% python3 -q
>>> import numpy as np
>>> from numpy import linalg as LA
>>> np.set_printoptions(precision=1, suppress=True, linewidth=100, legacy="1.25")
>>> def tidy(a):
...     return np.round(a, 1) + 0
... 
>>> K = np.array([[1, 9, 6], [0, 4, -1], [0, 0, -3]])
>>> K
array([[ 1,  9,  6],
       [ 0,  4, -1],
       [ 0,  0, -3]])
>>> np.argsort(-LA.norm(K, axis=0).round(6), kind="stable")[:3]
array([1, 2, 0])
>>> ev, evecs = LA.eig(K)
>>> K @ evecs[:, 0] - ev[0] * evecs[:, 0]
array([0., 0., 0.])
>>> Q, evecs = LA.qr(K[:, :2])[0], LA.qr(K[:, 2:])[0]
>>> sig = LA.svd(Q.T @ evecs, compute_uv=False)
>>> tidy(sig)
array([0.9])
>>> tidy(LA.norm(Q @ Q.T - evecs @ evecs.T, 2))
1.0
>>> Y = K / np.sqrt((K ** 2).mean(axis=1, keepdims=True))
>>> LA.matrix_rank(Y) == LA.matrix_rank(K)
True
>>> tidy(LA.norm(Y, axis=1))
array([1.7, 1.7, 1.7])
>>> M = np.load("arr.npy")
>>> tidy(M)
array([[-0.5, -0.3,  0.3, -0.2],
       [ 0.3, -0.2,  0.1,  0. ],
       [-0.3, -0.7, -0.2,  0. ],
       [-0.1,  0. , -0.3, -0.8],
       [-0.4,  0.4,  0.5, -0.3],
       [-0.4,  0.3, -0.7,  0.1],
       [ 0.5,  0. , -0.1, -0.5]])
>>> Y = np.c_[M[:, :2] @ np.array([[1, 1], [2, 3]]), np.array([0, 3, -3, -2, -2, -2, 1])]
>>> tidy(Y)
array([[-1.1, -1.4,  0. ],
       [-0.2, -0.5,  3. ],
       [-1.8, -2.5, -3. ],
       [-0.1, -0.2, -2. ],
       [ 0.5,  0.9, -2. ],
       [ 0.3,  0.7, -2. ],
       [ 0.4,  0.3,  1. ]])
>>> LA.matrix_rank(Y)
3
>>> tidy(LA.norm(Y - M @ LA.lstsq(M, Y)[0], axis=0))
array([0. , 0. , 3.2])
>>> tidy(M.T @ M)
array([[1., 0., 0., 0.],
       [0., 1., 0., 0.],
       [0., 0., 1., 0.],
       [0., 0., 0., 1.]])
>>> tidy(M[:, 0] @ M[:, 3])
0.0
>>> ang = np.radians(90)
>>> R = np.eye(4)
>>> R[1, 1] = R[3, 3] = np.cos(ang)
>>> R[1, 3], R[3, 1] = -np.sin(ang), np.sin(ang)
>>> tidy(R)
array([[ 1.,  0.,  0.,  0.],
       [ 0.,  0.,  0., -1.],
       [ 0.,  0.,  1.,  0.],
       [ 0.,  1.,  0.,  0.]])
>>> Y = M @ R.T
>>> tidy(np.abs(Y - M).max(axis=0))
array([0. , 0.8, 0. , 0.8])
>>> tidy(LA.det(R)), np.trace(R)
(1.0, 2.0)
>>> np.allclose(LA.norm(M, axis=1), LA.norm(Y, axis=1))
True
>>> np.allclose(M @ M.T, Y @ Y.T)
True
>>> x = np.array([2, 2, 3, 0])
>>> target = M @ x
>>> tidy(LA.lstsq(M, target)[0])
array([2., 2., 3., 0.])
>>> tidy(LA.solve(M.T @ M, M.T @ target))
array([2., 2., 3., 0.])
>>> tidy(target)
array([-0.8,  0.3, -2.7, -1.2,  1.5, -2.2,  0.7])
>>> rng = np.random.default_rng(123)
>>> target = target + 0.3 * rng.normal(size=7)
>>> tidy(target)
array([-1.1,  0.2, -2.3, -1.2,  1.7, -2.1,  0.5])
>>> beta, *_ = LA.lstsq(M, target)
>>> beta.round()
array([2., 2., 3., 0.])
>>> Y = np.array([[2, 2, 1, 2, 2, 0, 0], [2, 1, 1, 0, 1, 1, 0]])
>>> data = Y.T @ Y
>>> data
array([[8, 6, 4, 4, 6, 2, 0],
       [6, 5, 3, 4, 5, 1, 0],
       [4, 3, 2, 2, 3, 1, 0],
       [4, 4, 2, 4, 4, 0, 0],
       [6, 5, 3, 4, 5, 1, 0],
       [2, 1, 1, 0, 1, 1, 0],
       [0, 0, 0, 0, 0, 0, 0]])
>>> Y = np.array([[8, 0], [6, 9], [5, 8], [1, 3], [1, 4], [2, 5], [2, 2]])
>>> Y.T @ data.T
array([[134, 104,  67,  74, 104,  30,   0],
       [132, 106,  66,  80, 106,  26,   0]])
>>> LA.matrix_rank(data @ Y)
2
>>> np.einsum("ik,kj->ji", data, Y)
array([[134, 104,  67,  74, 104,  30,   0],
       [132, 106,  66,  80, 106,  26,   0]])
>>> LA.matrix_rank(np.vstack([data, Y.T]))
4
>>> Y @ data
Traceback (most recent call last):
  File "<python-input-52>", line 1, in <module>
    Y @ data
    ~~^~~~~~
ValueError: matmul: Input operand 1 has a mismatch in its core dimension 0, with gufunc signature (n?,k),(k,m?)->(n?,m?) (size 7 is different from 2)
>>> data @ Y
array([[134, 132],
       [104, 106],
       [ 67,  66],
       [ 74,  80],
       [104, 106],
       [ 30,  26],
       [  0,   0]])
>>> tidy(LA.svd(data, compute_uv=False))
array([22.6,  2.4,  0. ,  0. ,  0. ,  0. ,  0. ])
>>> np.unravel_index(np.abs(data).argmax(), data.shape)
(0, 0)
>>> data[:, 7]
Traceback (most recent call last):
  File "<python-input-56>", line 1, in <module>
    data[:, 7]
    ~~~~^^^^^^
IndexError: index 7 is out of bounds for axis 1 with size 7
>>> data.sum(axis=0)
array([30, 24, 15, 18, 24,  6,  0])
>>> tidy(LA.norm(data))
22.7
>>> ev, evecs = LA.eigh(data)
>>> tidy(LA.eigvalsh(data + 5 * np.eye(7)))
array([ 5. ,  5. ,  5. ,  5. ,  5. ,  7.4, 27.6])
>>> np.abs(evecs[:, -1]).round(6).argmax()
0
>>> tidy(LA.svd(data, compute_uv=False))
array([22.6,  2.4,  0. ,  0. ,  0. ,  0. ,  0. ])
>>> tidy(ev)
array([ 0. ,  0. ,  0. ,  0. ,  0. ,  2.4, 22.6])
>>> A = np.loadtxt("x.csv", delimiter=",")
>>> A
array([[-1.7,  0.1,  0.1, -0.2, -0.1,  1.4, -0.9, -0.5,  0.9],
       [-0.3, -1.4,  0.8,  0.6, -0.1,  0.6,  1.9, -0.8,  0.4],
       [ 0. ,  1.2, -1. ,  0. , -0.6,  0.1, -0.3, -0.2,  0.6],
       [ 1.5, -0.4, -1.3,  1.2, -1.3,  0.8, -0.7, -0.3,  0.8],
       [-0.7, -0.3, -0.7, -1.6,  0.5, -0.8,  0.4, -0.4,  0.4]])
>>> Y = A / LA.norm(A, axis=1, keepdims=True)
>>> G = Y @ Y.T
>>> (G - 2 * np.eye(5)).round(6).argmax(axis=1)
array([2, 0, 3, 2, 0])
>>> (np.abs(G) > 0.9).astype(int)
array([[1, 0, 0, 0, 0],
       [0, 1, 0, 0, 0],
       [0, 0, 1, 0, 0],
       [0, 0, 0, 1, 0],
       [0, 0, 0, 0, 1]])
>>> tidy(np.degrees(np.arccos(np.clip(G[1, 4], -1, 1))))
91.6
